% python3 -q
>>> import numpy as np
>>> import numpy.linalg as la
>>> np.set_printoptions(precision=3, suppress=True, linewidth=100, floatmode="fixed")
>>> B = np.array([[-2, -2, 5, 5, -1, 3, -3, 2],
...     [-5, -2, 3, -4, 2, -4, 3, 2],
...     [0, -5, 2, -2, 3, 3, -2, -3],
...     [-3, 3, 0, 4, 0, -3, -2, 3],
...     [-3, -4, 0, 5, 5, 2, 1, -1],
...     [0, 3, 0, -2, -5, -1, 4, -4],
...     [-3, -2, 2, -3, -1, 5, 2, -3],
...     [-2, 5, -4, 5, -4, -1, -2, 1]])
>>> B[-1] = B[0]
>>> X = B + 0.05 * np.eye(8)
>>> print(X)
[[-1.950 -2.000  5.000  5.000 -1.000  3.000 -3.000  2.000]
 [-5.000 -1.950  3.000 -4.000  2.000 -4.000  3.000  2.000]
 [ 0.000 -5.000  2.050 -2.000  3.000  3.000 -2.000 -3.000]
 [-3.000  3.000  0.000  4.050  0.000 -3.000 -2.000  3.000]
 [-3.000 -4.000  0.000  5.000  5.050  2.000  1.000 -1.000]
 [ 0.000  3.000  0.000 -2.000 -5.000 -0.950  4.000 -4.000]
 [-3.000 -2.000  2.000 -3.000 -1.000  5.000  2.050 -3.000]
 [-2.000 -2.000  5.000  5.000 -1.000  3.000 -3.000  2.050]]
>>> print(np.sort(np.abs(la.eigvals(X))))
[0.050 2.383 4.383 4.383 5.471 7.359 7.359 9.581]
>>> print(np.allclose(X, X.T))
False
>>> print(np.round(np.abs(la.eigvals(X)).max(), 3))
9.581
>>> print(round(float(np.trace(X)), 3))
10.4
>>> print(np.allclose(X @ X.T, X.T @ X))
False
>>> print(np.round(la.det(X), 3))
-6499.47
>>> Uu, sig, Vt = la.svd(X)
>>> print(np.argmax(sig[:-1] / (sig[1:] + 1e-6)) + 1)
7
>>> B = Uu[:, :7] @ np.diag(sig[:7]) @ Vt[:7]
>>> print(la.matrix_rank(B))
7
>>> print(la.matrix_rank(X, rtol=0.05))
7
>>> A = np.load("dump.npy")
>>> print(A)
[[ 0  3  3 -3]
 [ 0  0  1 -2]
 [ 0  0  0 -2]
 [ 0  0  0  0]]
>>> # rows and columns are dependent
>>> x0 = np.array([1, 4, 2, 3, 4, 2, 5, 2])
>>> print(X @ np.ones(8))
[ 7.050 -4.950 -3.950  2.050  5.050 -4.950 -2.950  7.050]
>>> print(X @ np.eye(8)[5])
[ 3.000 -4.000  3.000 -3.000  2.000 -0.950  5.000  3.000]
>>> print(np.einsum("ij,j->i", X, x0))
[  6.050   0.200 -19.900  11.150  23.200  -3.900  -5.750   6.100]
>>> Uu, sig, Vt = la.svd(A, full_matrices=False)
>>> print(np.sqrt((sig ** 2).sum()), round(la.norm(A), 3))
6.0 6.0
>>> print(np.cumsum(sig ** 2) / np.sum(sig ** 2))
[0.888 0.992 1.000 1.000]
>>> print(sig / sig[0])
[1.000 0.342 0.097 0.000]
>>> print(np.round(Uu.T @ A @ Vt.T, 3) + 0)
[[5.654 0.000 0.000 0.000]
 [0.000 1.931 0.000 0.000]
 [0.000 0.000 0.550 0.000]
 [0.000 0.000 0.000 0.000]]
>>> print(A.sum(axis=0))
[ 0  3  4 -7]
>>> print(A.mean(axis=0))
[ 0.000  0.750  1.000 -1.750]
>>> Uu, sig, Vt = la.svd(A)
>>> print(sig)
[5.654 1.931 0.550 0.000]
>>> B = Uu[:, :3] @ np.diag(sig[:3]) @ Vt[:3]
>>> print(np.round(la.norm(A - B, 2), 3), sig[3])
0.0 0.0
>>> print(la.matrix_rank(B))
3
>>> print(la.matrix_rank(A, rtol=0.05))
3
>>> print(np.round(la.norm(A - B) / la.norm(A), 3))
0.0
>>> print(B.round(3) + 0)
[[ 0.000  3.000  3.000 -3.000]
 [ 0.000  0.000  1.000 -2.000]
 [ 0.000  0.000  0.000 -2.000]
 [ 0.000  0.000  0.000  0.000]]
